$ python3 -q
>>> import numpy as np
>>> import numpy.linalg as la
>>> np.set_printoptions(precision=1, suppress=True, linewidth=120, legacy="1.25")
>>> M = np.loadtxt("out12.csv", delimiter=",")
>>> M
array([[ 0.,  0.,  0.],
       [ 0., -3.,  0.],
       [ 0.,  0., -3.]])
>>> P = np.triu(np.array([[1, -1, -4], [-2, -2, 3], [5, 4, -4]]), 1) + np.eye(3)
>>> A2 = P @ M @ la.inv(P)
>>> A2
array([[ 0.,  3.,  3.],
       [ 0., -3.,  0.],
       [ 0.,  0., -3.]])
>>> P @ M - M @ P
array([[ 0.,  3., 12.],
       [ 0.,  0.,  0.],
       [ 0.,  0.,  0.]])
>>> round(la.det(A2), 1)
0.0
>>> la.matrix_rank(A2)
2
>>> x0 = np.array([-5, -3, -1])
>>> A2 @ x0
array([-12.,   9.,   3.])
>>> la.norm(A2 @ x0) <= la.norm(A2, 2) * la.norm(x0) + 1e-9
True
>>> np.einsum("ij,j->i", A2, x0)
array([-12.,   9.,   3.])
>>> A2 * x0
array([[-0., -9., -3.],
       [-0.,  9., -0.],
       [-0., -0.,  3.]])
>>> (A2 * x0).sum(axis=1)
array([-12.,   9.,   3.])
>>> A2 @ (2 * x0)
array([-24.,  18.,   6.])
>>> round(la.eigvalsh(M).min(), 1)
-3.0
>>> np.all(la.eigvalsh(M) > 0)
False
>>> round(float(la.det(M)), 1)
0.0
>>> (M - M.T) / 2
array([[0., 0., 0.],
       [0., 0., 0.],
       [0., 0., 0.]])
>>> round(float(np.abs(la.eigvals(M)).max()), 1)
3.0
>>> mat = np.array([[0, -4, -2, -2, 0],
...     [4, 0, -3, 5, -5],
...     [2, 3, 0, 0, 0],
...     [2, -5, 0, 0, 3],
...     [0, 5, 0, -3, 0]])
>>> [round(float(x), 1) for x in la.svd(mat, compute_uv=False)[:3]]
[8.9, 8.9, 3.5]
>>> np.unique(mat.round(6), axis=0).shape
(5, 5)
>>> np.round(mat @ la.pinv(mat) @ mat, 1) + 0
array([[ 0., -4., -2., -2.,  0.],
       [ 4.,  0., -3.,  5., -5.],
       [ 2.,  3.,  0.,  0.,  0.],
       [ 2., -5.,  0.,  0.,  3.],
       [ 0.,  5.,  0., -3.,  0.]])
>>> la.lstsq(mat[:-1].T, mat[-1])[2]
4
>>> W0 = np.loadtxt("mat.csv", delimiter=",")
>>> W0
array([[-0.9, -3.8,  0.7],
       [ 0.9,  3.7, -0.2],
       [ 0. ,  0. , -1.1],
       [ 0.4,  1.4, -1.5],
       [-0.5, -2. , -0.9],
       [-1.7, -6.7,  0.3],
       [-0.8, -3.2,  0.6],
       [ 0. , -0.1,  0.2],
       [-0.3, -1.3,  0.6],
       [-0.5, -1.8, -1.4],
       [-0.4, -1.4, -0.3],
       [ 0. , -0.2, -0.6],
       [ 0. , -0.1,  0.8],
       [ 0.4,  1.4,  0.4],
       [-0.7, -2.8, -1. ],
       [ 0.6,  2.3,  0.8],
       [-0.8, -3.2, -0.9],
       [-1.1, -4.3, -0.9],
       [ 0.5,  2. ,  0.3],
       [ 1.3,  5.4, -0.1],
       [ 0.1,  0.3,  0.8],
       [ 0.1,  0.5, -0.6],
       [ 1.4,  5.6, -0.1],
       [ 1.1,  4.5,  0.9],
       [ 0.2,  0.8, -0.6],
       [-1.2, -4.7, -0.6],
       [ 1.4,  5.6, -0.3]])
>>> Z = W0[[24, 26]].astype(float)
>>> for _ in range(6):
...     labels = la.norm(W0[:, None] - Z, axis=-1).argmin(axis=1)
...     Z = np.array([W0[labels == j].mean(axis=0) for j in range(2)])
... 
>>> labels
array([0, 1, 0, 1, 0, 0, 0, 0, 0, 0, 0, 0, 0, 1, 0, 1, 0, 0, 1, 1, 0, 0, 1, 1, 0, 0, 1])
>>> np.bincount(labels)
array([18,  9])
>>> labels = W0[:, 0] > np.median(W0[:, 0])
>>> r0 = W0[labels].mean(axis=0) - W0[~labels].mean(axis=0)
>>> labels.astype(int)
array([0, 1, 0, 1, 0, 0, 0, 0, 0, 0, 0, 0, 0, 1, 0, 1, 0, 0, 1, 1, 1, 1, 1, 1, 1, 0, 1])
>>> np.round((((W0 - W0.mean(axis=0)) @ r0 > 0) == labels).mean(), 1)
0.9
>>> r0
array([1.3, 5.2, 0.3])
>>> m1 = np.load("dump.npy")
>>> m1
array([[3., 4.],
       [4., 0.]])
>>> A2 = np.array([[3, 3, 0], [2, 1, 1]])
>>> Z = np.kron(A2, m1)
>>> la.matrix_rank(Z)
4
>>> x0 = np.array([-3, 1])
>>> y = m1 @ x0
>>> y
array([ -5., -12.])
>>> la.solve(m1, -2 * y)
array([ 6., -2.])
>>> la.solve(m1, y)
array([-3.,  1.])
>>> la.solve(m1.T, m1[1])
array([0., 1.])
>>> vals, vecs = la.eig(m1)
>>> np.prod(vals)
-16.0
>>> m1 @ vecs[:, 0] - vals[0] * vecs[:, 0]
array([0., 0.])
>>> [round(float(la.det(m1[:i, :i])), 2) + 0 for i in range(1, 3)]
[3.0, -16.0]
>>> A2 = np.array([[-2, 7], [-4, 5]])
>>> la.matrix_rank(m1 @ A2)
2
>>> np.einsum("ij->j", m1)
array([7., 4.])
>>> K = np.load("m.npy")
>>> K
array([[ 2,  1,  2,  2],
       [ 3,  2,  3,  2],
       [ 3,  3,  5,  4],
       [ 5,  3,  6,  6],
       [ 7,  3,  7,  6],
       [ 7,  3,  9,  6],
       [ 8,  3,  9,  7],
       [10,  4, 10,  8],
       [12,  5, 10,  9],
       [13,  5, 11, 11],
       [13,  6, 13, 11],
       [13,  8, 15, 12],
       [15,  8, 15, 12],
       [15, 10, 17, 13],
       [15, 10, 19, 13],
       [16, 12, 21, 14],
       [18, 12, 21, 14]])
>>> cen = K - K.mean(axis=0)
>>> vecs = la.svd(cen)[2][:1]
>>> A2 = cen - cen @ vecs.T @ vecs
>>> la.norm(A2, axis=1).round(6).argmax()
9
>>> round(la.norm(A2) / la.norm(cen), 1)
0.2
>>> np.diag(vecs.T @ vecs)
array([0.3, 0.1, 0.4, 0.2])
>>> A2.std(axis=0)
array([0.9, 0.9, 0.7, 0.6])
>>> (cen @ vecs.T).std(axis=0)
array([9.1])
>>> dist = la.norm(K[:, None] - K[None], axis=-1)
>>> np.unravel_index(dist.round(6).argmax(), dist.shape)
(0, 16)
>>> la.norm(K - K.mean(axis=0), axis=1)
array([15. , 13.6, 11.2,  8.5,  6.7,  5.7,  4.7,  2.4,  2.3,  3.6,  3.9,  6. ,  7.1,  9.5, 10.8, 13.8, 14.8])
>>> np.flatnonzero(dist[12] < dist.mean() / 2)
array([10, 11, 12, 13, 14])
